$ python3 -q
>>> import numpy as np
>>> np.set_printoptions(precision=2, suppress=True, linewidth=100)
>>> M = np.array([[-1, 5, -4, 3],
...     [-1, 0, -3, -2],
...     [4, -3, -5, 4],
...     [-5, 1, 3, 1],
...     [-4, 3, 4, -2]])
>>> M[-1] = M[0] + 4 * M[1]
>>> M
array([[ -1,   5,  -4,   3],
       [ -1,   0,  -3,  -2],
       [  4,  -3,  -5,   4],
       [ -5,   1,   3,   1],
       [ -5,   5, -16,  -5]])
>>> Q, r_ = np.linalg.qr(M)
>>> np.round(Q.T @ Q, 2) + 0
array([[1., 0., 0., 0.],
       [0., 1., 0., 0.],
       [0., 0., 1., 0.],
       [0., 0., 0., 1.]])
>>> np.round(np.trace(Q @ Q.T), 2)
np.float64(4.0)
>>> Q.shape, r_.shape
((5, 4), (4, 4))
>>> r_
array([[ 8.25, -5.7 ,  6.31,  4.24],
       [ 0.  ,  5.25, -8.78,  0.61],
       [ 0.  ,  0.  , 14.08,  2.53],
       [ 0.  ,  0.  ,  0.  , -5.5 ]])
>>> np.round(Q @ r_, 2) + 0
array([[ -1.,   5.,  -4.,   3.],
       [ -1.,   0.,  -3.,  -2.],
       [  4.,  -3.,  -5.,   4.],
       [ -5.,   1.,   3.,   1.],
       [ -5.,   5., -16.,  -5.]])
>>> P = M @ np.linalg.solve(M.T @ M, M.T)
>>> np.linalg.matrix_rank(np.eye(5) - P)
np.int64(1)
>>> np.round((np.eye(5) - P) @ M, 2) + 0
array([[0., 0., 0., 0.],
       [0., 0., 0., 0.],
       [0., 0., 0., 0.],
       [0., 0., 0., 0.],
       [0., 0., 0., 0.]])
>>> np.trace(P)
np.float64(4.0)
